In [1]: import numpy as np

In [2]: np.set_printoptions(suppress=True, linewidth=100)

In [3]: rnd = lambda a: np.round(a, 1) + 0

In [4]: feats = np.loadtxt("out13.csv", delimiter=",")

In [5]: feats
Out[5]: 
array([[ -1.8,   0.2,   0.2,   0.4,  -0.3,   2.3,   0.2,  -1.2],
       [ -0.5,  -0.6,  -0.1,  -0.8,  -0.1,  -1.4,  -0.1,   0.8],
       [ -1.6,  -0.7,  -0.2,  -0.9,  -1.5,   0.6,  -0.4,   0.2],
       [  0.2,   0.8,   0.5,   0.7,  -0.5,  -0.1,  -0.9,   0.3],
       [  0.8,   0.8,  -2.3,   1.3,  -0.5,  -0.8,  -0.4,   0.2],
       [ -0.5,   0.1,  -0.7,   1.4,   0.6,   1.6,   1. ,  -0.2],
       [  1.5,   0.2,  -0.7,   1.3,   0.8,   0.1,  -0.9,   0.8],
       [  0.8,  -0.1,  -1.1,  -0.6,   1.9,   0.1,   0.4,   0.7],
       [  1.3,  -1.9,   0.2,  -0.5,  -0.8,   1.5,  -0.4,  -0.2],
       [  0.7,  -0.7,  -1.3,   0.9,  -0.8,   1. ,  -0.4,  -1.7],
       [  0.2,   0.3,  -0.6,   0.7,  -1.3,  -1.1,  -0.2,  -0.9],
       [  0.2,  -0.2,  -0.3,  -0.7,  -1.6,   1.3,  -0.6,   0.3],
       [  0.6,   0.9,  -0.9,  -0.9,  -0.2,   2.1,   0. ,  -1.7],
       [ -1.4,   0.2,   0.2,   0.9,   0.1,  -1. ,   2. ,   0.6],
       [ -0.8,   0.5,   0.9,   1.1,  -0.1,   0.4,  -1. ,  -1.7],
       [  0.6,  -0.3,   0.3,   0.5,  -0.5,  -1.6,   0.1,   0.1],
       [-15. ,  -9. ,  -3. ,  12. ,  -2. ,  10. ,   5. ,  17. ],
       [  0.8,   0. ,   0.6,   0.6,   0.2,  -1.2,  -0.8,  -0.6],
       [ -1.4,   0.1,  -1.7,   0.3,  -1.6,  -1.8,   0.1,   1.4],
       [ -0.5,   0.1,   0.1,   0.4,   2.6,  -0.7,   1.9,  -0.4],
       [  1.1,  -0.8,   1.9,  -0.4,   0. ,  -1.4,   0. ,  -0.2],
       [  0.8,  -0.6,  -2.2,   1. ,  -1.3,   0.3,   2.1,  -0.5],
       [ -2.6,  -0.1,   2. ,  -0.2,   0.4,  -0.8,   1.1,   0.6],
       [  0.1,  -0.4,  -0.3,  -0.6,  -1.4,  -1.2,  -1.8,  -0.3],
       [ -0.7,  -1.4,   0.4,   0.8,  -0.5,   1.1,  -1.1,  -0.2],
       [ -0.7,   0.8,   0.8,   0.4,   0.7,   0.7,   1. ,  -0.8],
       [ -0.7,   2.2,   0.7,   1.5,  -1. ,   1.6,  -1.1,  -0.6],
       [ -0.4,   1.1,   0. ,   0.3,   1.4,   0.8,   0. ,  -0.6]])

In [6]: Ac = feats - feats.mean(axis=0)

In [7]: U, sigma, Vh = np.linalg.svd(Ac, full_matrices=False)

In [8]: rnd(sigma ** 2 / (sigma ** 2).sum())
Out[8]: array([0.8, 0. , 0. , 0. , 0. , 0. , 0. , 0. ])

In [9]: np.linalg.matrix_rank(Ac)
Out[9]: np.int64(8)

In [10]: print(rnd(Ac.mean(axis=0)))
[0. 0. 0. 0. 0. 0. 0. 0.]

In [11]: Ac = feats - feats.mean(axis=0)

In [12]: vecs = np.linalg.svd(Ac)[2][:1]

In [13]: Y = Ac - Ac @ vecs.T @ vecs

In [14]: print(rnd(np.linalg.norm(Y) / np.linalg.norm(Ac)))
0.4

In [15]: rnd((Ac @ vecs.T).std(axis=0))
Out[15]: array([5.5])

In [16]: print(np.linalg.norm(Y, axis=1).round(6).argmax())
22

In [17]: rnd(Y.std(axis=0))
Out[17]: array([0.8, 0.8, 1. , 0.7, 1. , 1.2, 0.9, 0.7])

In [18]: rnd(np.cov(Ac @ vecs.T, rowvar=False))
Out[18]: np.float64(31.7)

In [19]: rng = np.random.default_rng(762)

In [20]: z = rng.permutation(8)

In [21]: Y = feats[:, z] * rng.choice([-1, 1], 8)

In [22]: Y
Out[22]: 
array([[ -0.2,  -0.2,  -2.3,   0.2,   1.8,  -0.3,  -0.4,   1.2],
       [  0.6,   0.1,   1.4,  -0.1,   0.5,  -0.1,   0.8,  -0.8],
       [  0.7,   0.2,  -0.6,  -0.4,   1.6,  -1.5,   0.9,  -0.2],
       [ -0.8,  -0.5,   0.1,  -0.9,  -0.2,  -0.5,  -0.7,  -0.3],
       [ -0.8,   2.3,   0.8,  -0.4,  -0.8,  -0.5,  -1.3,  -0.2],
       [ -0.1,   0.7,  -1.6,   1. ,   0.5,   0.6,  -1.4,   0.2],
       [ -0.2,   0.7,  -0.1,  -0.9,  -1.5,   0.8,  -1.3,  -0.8],
       [  0.1,   1.1,  -0.1,   0.4,  -0.8,   1.9,   0.6,  -0.7],
       [  1.9,  -0.2,  -1.5,  -0.4,  -1.3,  -0.8,   0.5,   0.2],
       [  0.7,   1.3,  -1. ,  -0.4,  -0.7,  -0.8,  -0.9,   1.7],
       [ -0.3,   0.6,   1.1,  -0.2,  -0.2,  -1.3,  -0.7,   0.9],
       [  0.2,   0.3,  -1.3,  -0.6,  -0.2,  -1.6,   0.7,  -0.3],
       [ -0.9,   0.9,  -2.1,   0. ,  -0.6,  -0.2,   0.9,   1.7],
       [ -0.2,  -0.2,   1. ,   2. ,   1.4,   0.1,  -0.9,  -0.6],
       [ -0.5,  -0.9,  -0.4,  -1. ,   0.8,  -0.1,  -1.1,   1.7],
       [  0.3,  -0.3,   1.6,   0.1,  -0.6,  -0.5,  -0.5,  -0.1],
       [  9. ,   3. , -10. ,   5. ,  15. ,  -2. , -12. , -17. ],
       [ -0. ,  -0.6,   1.2,  -0.8,  -0.8,   0.2,  -0.6,   0.6],
       [ -0.1,   1.7,   1.8,   0.1,   1.4,  -1.6,  -0.3,  -1.4],
       [ -0.1,  -0.1,   0.7,   1.9,   0.5,   2.6,  -0.4,   0.4],
       [  0.8,  -1.9,   1.4,   0. ,  -1.1,   0. ,   0.4,   0.2],
       [  0.6,   2.2,  -0.3,   2.1,  -0.8,  -1.3,  -1. ,   0.5],
       [  0.1,  -2. ,   0.8,   1.1,   2.6,   0.4,   0.2,  -0.6],
       [  0.4,   0.3,   1.2,  -1.8,  -0.1,  -1.4,   0.6,   0.3],
       [  1.4,  -0.4,  -1.1,  -1.1,   0.7,  -0.5,  -0.8,   0.2],
       [ -0.8,  -0.8,  -0.7,   1. ,   0.7,   0.7,  -0.4,   0.8],
       [ -2.2,  -0.7,  -1.6,  -1.1,   0.7,  -1. ,  -1.5,   0.6],
       [ -1.1,  -0. ,  -0.8,   0. ,   0.4,   1.4,  -0.3,   0.6]])

In [23]: U, _, Vh = np.linalg.svd(feats.T @ Y)

In [24]: rnd(U @ Vh)
Out[24]: 
array([[ 0.,  0.,  0.,  0., -1.,  0.,  0.,  0.],
       [-1.,  0.,  0.,  0.,  0.,  0.,  0.,  0.],
       [ 0., -1.,  0.,  0.,  0.,  0.,  0.,  0.],
       [ 0.,  0.,  0.,  0.,  0.,  0., -1.,  0.],
       [ 0.,  0.,  0.,  0.,  0.,  1.,  0.,  0.],
       [ 0.,  0., -1.,  0.,  0.,  0.,  0.,  0.],
       [ 0.,  0.,  0.,  1.,  0.,  0.,  0.,  0.],
       [ 0.,  0.,  0.,  0.,  0.,  0.,  0., -1.]])

In [25]: D = np.linalg.norm(feats[:, None] - feats[None], axis=-1)

In [26]: print(rnd(D[:5, :5]))
[[0.  4.7 3.1 3.7 5.1]
 [4.7 0.  2.8 2.8 3.7]
 [3.1 2.8 0.  3.2 4.5]
 [3.7 2.8 3.2 0.  3.1]
 [5.1 3.7 4.5 3.1 0. ]]

In [27]: (D + 1e9 * np.eye(28)).round(6).argmin(axis=1)
Out[27]: 
array([25, 15, 11, 17, 10, 25,  3,  6, 11, 10, 15,  2,  9, 22,  3, 17,  5, 15,  1, 25, 15,  9, 13,
       10,  2, 27, 14, 25])

In [28]: D.shape
Out[28]: (28, 28)
